$ python3 -q
>>> import numpy as np
>>> np.set_printoptions(precision=2, suppress=True, linewidth=200, floatmode="fixed")
>>> M = np.load("layer6.npy")
>>> M
array([[-1.22, -2.38, -0.84,  0.16],
       [ 1.45, -2.69,  0.63,  1.05],
       [-1.43, -3.99, -1.02,  0.44],
       [-0.01,  0.08,  0.01, -0.06],
       [-0.44, -3.07, -0.46,  0.63],
       [ 0.07, -0.05, -0.06, -0.02],
       [-1.17, -2.39, -0.77,  0.23],
       [ 0.87, -0.61,  0.41,  0.40],
       [-0.99, -0.91, -0.60, -0.14],
       [ 1.47, -2.70,  0.58,  1.17],
       [-0.35, -3.03, -0.47,  0.48],
       [ 0.28, -3.62, -0.04,  0.95],
       [ 0.63, -2.11,  0.14,  0.64],
       [ 0.02, -0.03,  0.00,  0.01],
       [ 0.08, -0.10, -0.01, -0.05],
       [-1.00, -0.92, -0.58, -0.10],
       [ 1.40, -2.64,  0.63,  1.16],
       [-0.45, -2.98, -0.39,  0.58],
       [-0.57, -4.51, -0.68,  0.94],
       [-0.05,  0.04,  0.06,  0.04],
       [ 0.41, -3.61,  0.03,  0.95],
       [-0.38, -3.09, -0.42,  0.53],
       [ 0.41, -3.66, -0.06,  1.05],
       [ 2.46, -1.82,  1.24,  1.18],
       [-1.24, -2.35, -0.85,  0.21],
       [-1.98, -1.76, -1.23, -0.08],
       [-2.15, -3.24, -1.35,  0.14],
       [ 0.02,  0.06,  0.01,  0.05]])
>>> Xs = M - M.mean(axis=1)
Traceback (most recent call last):
  File "<python-input-4>", line 1, in <module>
    Xs = M - M.mean(axis=1)
         ~~^~~~~~~~~~~~~~~~
ValueError: operands could not be broadcast together with shapes (28,4) (28,) 
>>> Xs = M - M.mean(axis=0)
>>> U, sig, Vh = np.linalg.svd(Xs, full_matrices=False)
>>> np.abs(U[:, 0]).argmax()
np.int64(18)
>>> data = np.loadtxt("x.csv", delimiter=",")
>>> data
array([[ 2.64,  2.36,  0.64,  3.10,  3.11, -2.47],
       [ 4.09,  0.91,  1.52,  6.46,  0.79,  0.45],
       [-0.80,  5.80,  1.45, -3.06,  3.87, -0.30],
       [ 4.06,  0.94,  4.72,  4.76, -0.74,  6.80],
       [ 6.79, -1.79,  4.39, 10.37, -2.38,  6.58],
       [ 7.86, -2.86,  8.46,  4.04,  1.31,  8.45],
       [ 3.24,  1.76, -0.28,  9.73, -1.80,  0.76],
       [ 1.64,  3.36,  2.31,  4.05, -0.84,  4.49],
       [ 1.79,  3.21,  1.62,  8.25, -4.15,  6.68],
       [ 0.63,  4.37,  2.73,  2.44, -1.00,  5.79],
       [ 1.10,  3.90, -0.52,  4.21,  1.11, -1.45],
       [ 3.06,  1.94,  4.79,  1.03,  1.59,  5.06],
       [ 1.82,  3.18,  3.72, -3.49,  5.52,  0.15],
       [ 6.44, -1.44,  7.81,  5.04, -0.93, 10.43],
       [ 5.12, -0.12,  9.43, -0.33,  1.05, 11.54],
       [ 2.75,  2.25,  1.72,  3.91,  1.37,  0.83],
       [ 2.58,  2.42,  3.22,  4.78, -1.24,  5.78]])
>>> M2 = np.c_[M[:, :3] @ np.array([[0, -2, 0], [1, 0, 3], [3, -3, 2]]), np.array([4, 0, 3, 7, 6, 6, 0, 8, 0, 2, 8, 6, 8, 3, 5, 7, 5, 5, 9, 9, 8, 2, 4, 2, 3, 1, 8, 5])]
>>> M2
array([[ -4.90,   4.96,  -8.82,   4.00],
       [ -0.80,  -4.79,  -6.81,   0.00],
       [ -7.05,   5.92, -14.01,   3.00],
       [  0.11,  -0.01,   0.26,   7.00],
       [ -4.45,   2.26, -10.13,   6.00],
       [ -0.23,   0.04,  -0.27,   6.00],
       [ -4.70,   4.65,  -8.71,   0.00],
       [  0.62,  -2.97,  -1.01,   8.00],
       [ -2.71,   3.78,  -3.93,   0.00],
       [ -0.96,  -4.68,  -6.94,   2.00],
       [ -4.44,   2.11, -10.03,   8.00],
       [ -3.74,  -0.44, -10.94,   6.00],
       [ -1.69,  -1.68,  -6.05,   8.00],
       [ -0.03,  -0.04,  -0.09,   3.00],
       [ -0.13,  -0.13,  -0.32,   5.00],
       [ -2.66,   3.74,  -3.92,   7.00],
       [ -0.75,  -4.69,  -6.66,   5.00],
       [ -4.15,   2.07,  -9.72,   5.00],
       [ -6.55,   3.18, -14.89,   9.00],
       [  0.22,  -0.08,   0.24,   9.00],
       [ -3.52,  -0.91, -10.77,   8.00],
       [ -4.35,   2.02, -10.11,   2.00],
       [ -3.84,  -0.64, -11.10,   4.00],
       [  1.90,  -8.64,  -2.98,   2.00],
       [ -4.90,   5.03,  -8.75,   3.00],
       [ -5.45,   7.65,  -7.74,   1.00],
       [ -7.29,   8.35, -12.42,   8.00],
       [  0.09,  -0.07,   0.20,   5.00]])
>>> np.linalg.matrix_rank(np.c_[M, M2])
np.int64(5)
>>> np.linalg.matrix_rank(M2)
np.int64(4)
>>> np.round(np.linalg.norm(M2 - M @ np.linalg.lstsq(M, M2)[0], axis=0), 2) + 0
array([ 0.00,  0.00,  0.00, 20.43])
>>> np.linalg.norm(np.linalg.qr(M)[0].T @ M2, axis=0) ** 2 / ((M2 ** 2).sum(axis=0) + 1e-12)
array([1.00, 1.00, 1.00, 0.51])
>>> np.round(np.linalg.lstsq(M, M2[:, 0])[0], 2) + 0
array([0.00, 1.00, 3.00, 0.00])
